$ python -q
>>> import numpy as np
>>> np.set_printoptions(precision=1, suppress=True, linewidth=160)
>>> def tidy(a):
...     return np.round(a, 1) + 0
... 
>>> K = np.load("run11.npy")
>>> print(K)
[[-9.9 -1.   0.5]
 [-0.6 -8.9  4.5]
 [-8.3  3.4 -4.4]
 [ 4.6 -2.5  8.5]
 [-0.1 -4.  -9.2]
 [-9.7  2.4  1. ]
 [ 5.6 -8.  -2.3]
 [-4.  -9.2  0.1]
 [-1.8  9.8  0.2]
 [ 6.9  7.   1.7]
 [-9.2  2.9  2.6]
 [-7.3 -1.6 -6.6]
 [-7.4 -1.5 -6.5]
 [-0.1 -9.7  2.5]
 [-2.3  7.3  6.4]
 [-3.2 -2.2 -9.2]
 [-4.8 -3.3 -8.1]
 [ 5.7  8.  -1.8]
 [-7.1  0.2 -7. ]
 [ 4.7  8.2 -3.4]
 [ 4.6  6.   6.5]
 [ 5.1  2.  -8.4]
 [-4.4 -8.8  1.7]
 [ 0.8 -8.6 -5. ]
 [ 2.8 -9.   3.4]
 [-6.2 -1.8 -7.6]
 [-4.6  4.3  7.7]
 [-5.4  1.5  8.3]
 [-2.5 -9.5  2. ]
 [ 0.   5.8  8.1]
 [ 3.5  9.3  1.2]
 [ 0.9 -6.5 -7.5]
 [-7.8  3.8  5. ]
 [ 7.6 -6.5 -0.1]
 [ 8.2 -5.2 -2.4]
 [-3.3 -7.  -6.4]
 [ 8.8 -4.8 -0.1]
 [-0.9  9.9  0.6]
 [-4.5 -2.5 -8.6]]
>>> Ac = (K - K.mean(axis=0)) / K.std(axis=0)
>>> tidy(Ac.std(axis=0))
array([1., 1., 1.])
>>> b = np.linalg.lstsq(np.delete(Ac, 2, axis=1), Ac[:, 2])[0]
>>> np.abs(b).argmax()
np.int64(1)
>>> Z = K[[8, 10]].astype(float)
>>> for _ in range(3):
...     z = np.linalg.norm(K[:, None] - Z, axis=-1).argmin(axis=1)
...     Z = np.array([K[z == j].mean(axis=0) for j in range(2)])
... 
>>> z
array([1, 1, 1, 0, 1, 1, 1, 1, 0, 0, 1, 1, 1, 1, 0, 1, 1, 0, 1, 0, 0, 0, 1, 1, 1, 1, 0, 0, 1, 0, 0, 1, 1, 0, 0, 1, 0, 0, 1])
>>> np.abs(Z[1] - Z[0]).argmax()
np.int64(1)
>>> print(tidy(Z[1] - Z[0]))
[-6.7 -7.7 -4.9]
>>> F = np.load("a.npy")
>>> tidy(F)
array([[ 0.2, -0.3,  0. , -0.3,  0. ],
       [-0.3,  0.4, -0.1,  0.4, -0.1],
       [ 0. , -0.1,  0. , -0.1,  0. ],
       [-0.3,  0.4, -0.1,  0.4, -0.1],
       [ 0. , -0.1,  0. , -0.1,  0. ]])
>>> f = np.array([1, 5, 5])
>>> tidy(np.array([np.convolve(row, f, "same") for row in F]))
array([[ 0.7, -0.4, -1.5, -1.2, -1.2],
       [-1. ,  0.5,  2.1,  1.6,  1.7],
       [ 0.1, -0.1, -0.3, -0.2, -0.2],
       [-1. ,  0.5,  2.1,  1.6,  1.7],
       [ 0.1, -0.1, -0.3, -0.2, -0.2]])
>>> tidy(np.convolve(F[0], f))
array([ 0.2,  0.7, -0.4, -1.5, -1.2, -1.2,  0.2])
>>> print(tidy(np.polyval(f, F[0])))
[6.  3.7 5.2 3.7 5.2]
>>> print(np.linalg.lstsq(F[:-1].T, F[-1])[2])
1
>>> np.allclose(F[:-1].T @ np.linalg.lstsq(F[:-1].T, F[-1])[0], F[-1])
True
>>> np.unique(F.round(6), axis=0).shape
(3, 5)
>>> evals, vecs = np.linalg.eigh(F)
>>> tidy(vecs.T @ F @ vecs)
array([[0., 0., 0., 0., 0.],
       [0., 0., 0., 0., 0.],
       [0., 0., 0., 0., 0.],
       [0., 0., 0., 0., 0.],
       [0., 0., 0., 0., 1.]])
>>> tidy(vecs.T @ vecs)
array([[1., 0., 0., 0., 0.],
       [0., 1., 0., 0., 0.],
       [0., 0., 1., 0., 0.],
       [0., 0., 0., 1., 0.],
       [0., 0., 0., 0., 1.]])
>>> print(tidy(np.abs(vecs[:, -1])))
[0.4 0.6 0.1 0.6 0.1]
>>> Y = np.array([[8, 5], [1, 3], [5, 5], [6, 7], [7, 0]])
>>> np.vstack([F, Y.T]).shape
(7, 5)
>>> print(tidy(np.einsum("ij->j", F)))
[-0.3  0.4 -0.1  0.4 -0.1]
>>> tidy(Y.T @ F.T)
array([[ 0.1, -0.2,  0. , -0.2,  0. ],
       [-1.6,  2.2, -0.3,  2.2, -0.3]])
>>> tidy(np.einsum("ij,ij->i", F, F))
array([0.2, 0.4, 0. , 0.4, 0. ])
>>> np.linalg.matrix_rank(F @ Y)
np.int64(1)
>>> np.linalg.matrix_rank(np.vstack([F, Y.T]))
np.int64(3)
>>> m1 = np.array([[-0.6, -0.4, 0.0],
...     [-0.7, 0.7, 0.9],
...     [0.4, 0.3, 0.8],
...     [0.9, 1.2, 0.5],
...     [0.9, 0.7, 1.2],
...     [0.9, -0.8, -0.2],
...     [-0.5, -0.6, -0.3],
...     [1.1, -1.8, 0.2],
...     [-0.9, -0.3, 0.3],
...     [1.3, -0.5, -1.0],
...     [-0.2, -0.6, 0.8],
...     [-0.1, 0.2, -1.2],
...     [-1.5, 1.5, -0.1],
...     [0.4, 0.6, 0.9],
...     [-1.7, 0.8, 0.2],
...     [0.0, -1.3, 0.5],
...     [0.3, -1.3, -1.3]])
>>> rng = np.random.default_rng(44)
>>> m1[:, 0] = -2 * m1[:, 2] + 0.1 * rng.normal(size=17)
>>> tidy(m1)
array([[ 0.1, -0.4,  0. ],
       [-1.8,  0.7,  0.9],
       [-1.6,  0.3,  0.8],
       [-0.9,  1.2,  0.5],
       [-2.3,  0.7,  1.2],
       [ 0.5, -0.8, -0.2],
       [ 0.6, -0.6, -0.3],
       [-0.5, -1.8,  0.2],
       [-0.6, -0.3,  0.3],
       [ 1.9, -0.5, -1. ],
       [-1.5, -0.6,  0.8],
       [ 2.4,  0.2, -1.2],
       [ 0.1,  1.5, -0.1],
       [-1.8,  0.6,  0.9],
       [-0.3,  0.8,  0.2],
       [-1. , -1.3,  0.5],
       [ 2.5, -1.3, -1.3]])
>>> theta = np.radians(36)
>>> R = np.eye(3)
>>> R[0, 0] = R[2, 2] = np.cos(theta)
>>> R[0, 2], R[2, 0] = -np.sin(theta), np.sin(theta)
>>> tidy(R)
array([[ 0.8,  0. , -0.6],
       [ 0. ,  1. ,  0. ],
       [ 0.6,  0. ,  0.8]])
>>> Y = m1 @ R.T
>>> np.allclose(np.linalg.norm(m1, axis=1), np.linalg.norm(Y, axis=1))
True
>>> tidy(np.abs(Y - m1).max(axis=0))
array([0.3, 0. , 1.7])
>>> tidy(Y)
array([[ 0.1, -0.4,  0.1],
       [-2. ,  0.7, -0.3],
       [-1.7,  0.3, -0.3],
       [-1. ,  1.2, -0.1],
       [-2.6,  0.7, -0.4],
       [ 0.5, -0.8,  0.1],
       [ 0.6, -0.6,  0.1],
       [-0.5, -1.8, -0.1],
       [-0.6, -0.3, -0.1],
       [ 2.2, -0.5,  0.3],
       [-1.7, -0.6, -0.2],
       [ 2.7,  0.2,  0.5],
       [ 0.2,  1.5,  0. ],
       [-2. ,  0.6, -0.3],
       [-0.4,  0.8,  0. ],
       [-1.1, -1.3, -0.2],
       [ 2.8, -1.3,  0.4]])
>>> tidy(np.linalg.svd(m1, compute_uv=False)), tidy(np.linalg.svd(Y, compute_uv=False))
(array([6.8, 3.5, 0.1]), array([6.8, 3.5, 0.1]))
>>> data = np.load("dump.npy")
>>> data
array([[ 4, -3,  2, -3,  3,  1,  2, -1,  0, -1,  1,  4],
       [-3,  2, -3,  0, -3,  2, -1,  0, -3,  1,  2, -1],
       [ 2, -3,  2, -3, -1, -4, -1,  4, -3,  2,  0,  2],
       [-3,  0, -3,  2, -2, -3,  3, -2, -3, -2,  4,  1],
       [ 3, -3, -1, -2, -2,  1,  0,  1,  0, -3,  2,  0],
       [ 1,  2, -4, -3,  1,  0, -1, -1,  2, -1,  1,  2],
       [ 2, -1, -1,  3,  0, -1, -2,  0,  1,  2,  0,  4],
       [-1,  0,  4, -2,  1, -1,  0,  4, -1,  1,  3,  0],
       [ 0, -3, -3, -3,  0,  2,  1, -1,  0, -3,  2,  1],
       [-1,  1,  2, -2, -3, -1,  2,  1, -3,  2,  0, -2],
       [ 1,  2,  0,  4,  2,  1,  0,  3,  2,  0, -4, -1],
       [ 4, -1,  2,  1,  0,  2,  4,  0,  1, -2, -1, -2]])
>>> # symmetric
>>> x = np.array([7, 3, 5, 5, 0, 4, 6, 3, 3, 8, 8, 5])
>>> target = data @ x
>>> target
array([ 47, -18,   7, -14,  -4, -15,  44,  40, -31,   4,  15,  41])
>>> tidy(np.linalg.solve(data, 2 * target))
array([14.,  6., 10., 10.,  0.,  8., 12.,  6.,  6., 16., 16., 10.])
>>> tidy(np.linalg.solve(data.T, data[4]))
array([0., 0., 0., 0., 1., 0., 0., 0., 0., 0., 0., 0.])
>>> print(tidy(np.linalg.solve(data, target + data[:, 8])))
[7. 3. 5. 5. 0. 4. 6. 3. 4. 8. 8. 5.]
